% python3 -q
>>> import numpy as np
>>> np.set_printoptions(precision=1, suppress=True, linewidth=140)
>>> tidy = lambda a: np.round(a, 1) + 0
>>> K = np.load("case1.npy")
>>> print(K)
[[ 2  4 -3  3  1 -5 -4  2 -4  2  1  5]
 [-2 -2  3  4 -5  4  4  0 -2 -4  3 -5]
 [-5  2 -3 -2 -5 -2 -4  4 -5  1  3 -2]
 [ 2 -4 -5  3  4  3  2  1  4 -4 -4 -4]
 [ 4 -3 -1  2 -4  5 -1 -5  1  5  3  5]
 [-3  1  0  0  5  3  0 -2 -1  1  2  0]
 [ 4  6 -6 -1  6 -9 -8  2 -2  6 -2 10]]
>>> # rows and columns are dependent
>>> left, sv, vt = np.linalg.svd(K)
>>> evecs = vt[:(sv > 1e-8).sum()]
>>> rng = np.random.default_rng(339235)
>>> vec = K[6] + -2 * K[5] + rng.integers(2) * np.eye(12)[10]
>>> print(vec)
[ 10.   4.  -6.  -1.  -4. -15.  -8.   6.   0.   4.  -5.  10.]
>>> print(np.allclose(evecs.T @ evecs @ vec, vec))
False
>>> print(tidy(np.linalg.norm(vec - evecs.T @ evecs @ vec)))
0.8
>>> print(np.linalg.matrix_rank(np.vstack([K, vec])))
7
>>> print(tidy(np.diag(evecs.T @ evecs)))
[0.5 0.3 0.7 0.7 0.9 0.6 0.3 0.3 0.4 0.4 0.4 0.5]
>>> print(np.argsort(-np.linalg.norm(K, axis=0).round(6), kind="stable")[:3])
[11  5  4]
>>> left, sv, vt = np.linalg.svd(K)
>>> print(tidy(sv))
[25.4 14.6 13.1  8.4  7.   6.4  0. ]
>>> B = left[:, :6] @ np.diag(sv[:6]) @ vt[:6]
>>> print(tidy(np.abs(K - B).max()))
0.0
>>> print(np.linalg.matrix_rank(K, rtol=0.05))
6
>>> rank = np.linalg.matrix_rank(K)
>>> print(rank)
6
>>> ns = np.linalg.svd(K)[2][rank:].T
>>> print([int(np.linalg.matrix_rank(np.delete(K, i, axis=0))) for i in range(7)])
[6, 6, 5, 5, 5, 5, 6]
>>> print(np.allclose(K @ ns, 0))
True
>>> print([int(np.linalg.matrix_rank(K[:i])) for i in range(1, len(K) + 1)])
[1, 2, 3, 4, 5, 6, 6]
>>> print(ns.shape)
(12, 6)
>>> F = np.load("a.npy")
>>> print(F)
[[-12.   -2.1  -0.9 -15.1   6.    5.9   8.8   9.   18.8  14.2]
 [  7.9   2.    3.    9.1  -2.   -2.1  -6.9  -6.7  -9.   -5.8]
 [ -3.   -3.1  -9.1   0.1  -6.   -6.    6.1   6.1  -8.9  -8.9]
 [ -9.1  -1.    1.  -12.1   6.1   6.    6.    6.1  17.1  13.1]
 [  6.    4.1  11.1   3.    5.9   6.3  -9.1  -8.8   7.    8. ]
 [ 12.    6.   14.8   9.1   5.9   6.  -15.1 -15.2   2.9   6.1]
 [  3.1   2.8   9.1  -0.1   6.    5.7  -6.   -6.2   9.1   8.9]
 [ -6.2  -2.   -3.9  -5.9   0.    0.1   6.    6.    4.    2. ]
 [-13.1  -5.1 -11.1 -11.9  -1.9  -1.9  13.9  14.    4.9   0.9]]
>>> vec = np.array([0, -1, -1, -1, 2, 2, 1, -2, 2, 1])
>>> h = np.maximum(F @ vec, 0)
>>> print(h)
[84.5  0.   0.  77.4 36.7 21.1 45.1 16.  17.1]
>>> print(np.maximum(F @ vec, 0) - np.maximum(-F @ vec, 0))
[ 84.5 -39.6 -44.7  77.4  36.7  21.1  45.1  16.   17.1]
>>> print(np.flatnonzero(h > 1e-9))
[0 3 4 5 6 7 8]
>>> B = F + rng.integers(-2, 3, (9, 2)) @ rng.integers(-2, 3, (2, 10))
>>> print(tidy(B))
[[-14.   -2.1  -0.9 -14.1   4.    7.9   9.8   9.   20.8  15.2]
 [  9.9  -2.   -1.   12.1   0.   -4.1  -9.9  -2.7  -9.   -4.8]
 [  1.   -3.1  -9.1  -1.9  -2.  -10.    4.1   6.1 -12.9 -10.9]
 [-11.1   1.    3.  -13.1   4.1   8.    8.    4.1  18.1  13.1]
 [  6.    6.1  13.1   1.    5.9   6.3  -8.1 -10.8   6.    7. ]
 [  8.   10.   18.8   7.1   1.9  10.  -11.1 -19.2   4.9   6.1]
 [  5.1   6.8  13.1  -5.1   8.    3.7  -5.  -10.2   5.1   5.9]
 [ -2.2  -6.   -7.9  -3.9   4.   -3.9   2.   10.    2.    2. ]
 [-17.1  -9.1 -15.1  -5.9  -5.9   2.1  13.9  18.   10.9   4.9]]
>>> print(tidy(B - F))
[[-2.  0.  0.  1. -2.  2.  1.  0.  2.  1.]
 [ 2. -4. -4.  3.  2. -2. -3.  4.  0.  1.]
 [ 4.  0.  0. -2.  4. -4. -2.  0. -4. -2.]
 [-2.  2.  2. -1. -2.  2.  2. -2.  1.  0.]
 [ 0.  2.  2. -2.  0.  0.  1. -2. -1. -1.]
 [-4.  4.  4. -2. -4.  4.  4. -4.  2.  0.]
 [ 2.  4.  4. -5.  2. -2.  1. -4. -4. -3.]
 [ 4. -4. -4.  2.  4. -4. -4.  4. -2.  0.]
 [-4. -4. -4.  6. -4.  4.  0.  4.  6.  4.]]
>>> mat = np.loadtxt("layer13.csv", delimiter=",")
>>> print(mat)
[[-3.  0.  0.  1. -3. -1. -3.  0. -3.  1.  0.  1.  0.]
 [ 0.  0.  2.  0.  0.  0.  0.  2.  0.  0.  2.  0.  0.]
 [ 0. -1. -2.  0.  0.  0.  0. -3.  0.  0.  2.  0. -3.]
 [ 0.  0.  0. -2.  1. -2.  2.  0.  2.  3.  0.  0.  0.]
 [ 1.  0.  0.  0. -3.  3.  0.  0.  1. -3.  0. -3.  0.]
 [ 0.  0.  0.  1.  0.  1. -2.  0.  0. -2.  0.  0.  0.]
 [-2.  0.  0. -2.  1.  3.  2.  0. -3. -3.  0.  1.  0.]
 [ 0.  1.  0.  0.  0.  0.  0. -1.  0.  0. -1.  0. -3.]
 [ 0.  0.  0.  3.  3.  3.  3.  0. -1. -2.  0.  3.  0.]
 [ 2.  0.  0.  2. -3.  1. -3.  0.  2.  3.  0.  0.  0.]
 [ 0. -1.  1.  0.  0.  0.  0. -3.  0.  0.  1.  0. -1.]
 [ 0.  0.  0.  3.  2. -2.  2.  0. -3.  2.  0.  3.  0.]
 [ 0.  2. -3.  0.  0.  0.  0. -2.  0.  0.  1.  0. -2.]]
>>> print(mat.shape)
(13, 13)
>>> print(mat.sum(axis=0))
[-2.  1. -2.  6. -2.  6.  1. -7. -5. -1.  5.  5. -9.]
>>> print(mat.sum(axis=1))
[-10.   6.  -7.   4.  -4.  -2.  -3.  -4.  12.   4.  -3.   7.  -4.]
>>> print(tidy(np.linalg.norm(mat)))
19.3
>>> z = rng.permutation(13)
>>> print(z)
[11  0  8  3  9 10 12  5  2  1  4  7  6]
>>> B = mat[z][:, z]
>>> print(np.diag(B))
[ 3. -3. -1. -2.  3.  1. -2.  1. -2.  0. -3. -1.  2.]
>>> print(np.trace(B))
-4.0
>>> print(tidy(np.sort(np.abs(np.linalg.eigvals(B)))))
[0.1 2.2 2.2 3.  3.  3.1 3.1 3.1 3.1 4.  4.  6.7 6.7]
>>> print(tidy(np.linalg.det(B)), tidy(np.linalg.det(mat[z])))
-411136.0 411136.0
>>> print(np.flatnonzero(np.linalg.matrix_power((mat != 0) + (mat.T != 0) + np.eye(13), 13)[3]))
[ 0  3  4  5  6  8  9 11]
>>> W0 = np.loadtxt("arr.csv", delimiter=",")
>>> print(W0)
[[5. 0. 4. 0. 4. 4. 0. 0. 0. 4. 4.]
 [0. 5. 0. 4. 0. 0. 4. 4. 4. 0. 0.]
 [4. 0. 5. 0. 4. 4. 0. 0. 0. 4. 4.]
 [0. 4. 0. 5. 0. 0. 4. 4. 4. 0. 0.]
 [4. 0. 4. 0. 5. 4. 0. 0. 0. 4. 4.]
 [4. 0. 4. 0. 4. 5. 0. 0. 0. 4. 4.]
 [0. 4. 0. 4. 0. 0. 5. 4. 4. 0. 0.]
 [0. 4. 0. 4. 0. 0. 4. 5. 4. 0. 0.]
 [0. 4. 0. 4. 0. 0. 4. 4. 5. 0. 0.]
 [4. 0. 4. 0. 4. 4. 0. 0. 0. 5. 4.]
 [4. 0. 4. 0. 4. 4. 0. 0. 0. 4. 5.]]
>>> # symmetric, so the eigenvalues are real
>>> vec = np.array([5, -2, -3, 2, 0, 4, 4, -2, -4, 3, 4])
>>> y = W0 @ vec
>>> print(y)
[ 57. -10.  49.  -6.  52.  56.  -4. -10. -12.  55.  56.]
>>> print(tidy(np.linalg.solve(W0, -2 * y)))
[-10.   4.   6.  -4.   0.  -8.  -8.   4.   8.  -6.  -8.]
>>> vec = np.ones(11)
>>> for _ in range(7):
...     vec = W0 @ vec
...     vec /= np.linalg.norm(vec)
...     print(round(vec @ W0 @ vec, 1))
... 
23.5
23.8
24.1
24.3
24.5
24.6
24.7
>>> print(tidy(np.linalg.eigvalsh(W0)[-1]))
25.0
>>> print(tidy(vec))
[0.4 0.1 0.4 0.1 0.4 0.4 0.1 0.1 0.1 0.4 0.4]
>>> X = np.load("m.npy")
>>> print(tidy(X))
[[0.2 0.2 0.2 0.  0.2 0.  0. ]
 [0.  0.5 0.  0.  0.5 0.  0. ]
 [0.  0.  0.3 0.  0.  0.3 0.3]
 [0.  0.3 0.3 0.3 0.  0.  0. ]
 [0.  0.  0.  0.  0.7 0.  0.3]
 [0.  0.  0.  0.  0.3 0.7 0. ]
 [0.2 0.  0.  0.2 0.  0.  0.5]]
>>> z = rng.permutation(7)
>>> print(z)
[0 5 4 6 2 3 1]
>>> B = X[z][:, z]
>>> print(tidy(np.sort(np.abs(np.linalg.eigvals(B)))))
[0.3 0.3 0.3 0.6 0.6 0.6 1. ]
>>> print(tidy(np.trace(B)))
3.2
>>> print(tidy(np.diag(B)))
[0.2 0.7 0.7 0.5 0.3 0.3 0.5]
>>> print(tidy(B))
[[0.2 0.  0.2 0.  0.2 0.  0.2]
 [0.  0.7 0.3 0.  0.  0.  0. ]
 [0.  0.  0.7 0.3 0.  0.  0. ]
 [0.2 0.  0.  0.5 0.  0.2 0. ]
 [0.  0.3 0.  0.3 0.3 0.  0. ]
 [0.  0.  0.  0.  0.3 0.3 0.3]
 [0.  0.  0.5 0.  0.  0.  0.5]]
>>> vec = np.array([-3, -3, 1, -2, -1, 3, -3, 1, 1, -3, -2, -3])
>>> h = np.maximum(K @ vec, 0)
>>> print(tidy(np.tanh(K @ vec)))
[-1.  1.  1.  1. -1.  0. -1.]
>>> print(np.maximum(K @ vec, 0) - np.maximum(-K @ vec, 0))
[-56  31  17  31 -26   0 -87]
>>> print(K.T @ h)
[ -85 -152 -113  183 -116  183  118   99  -23 -231   20 -313]
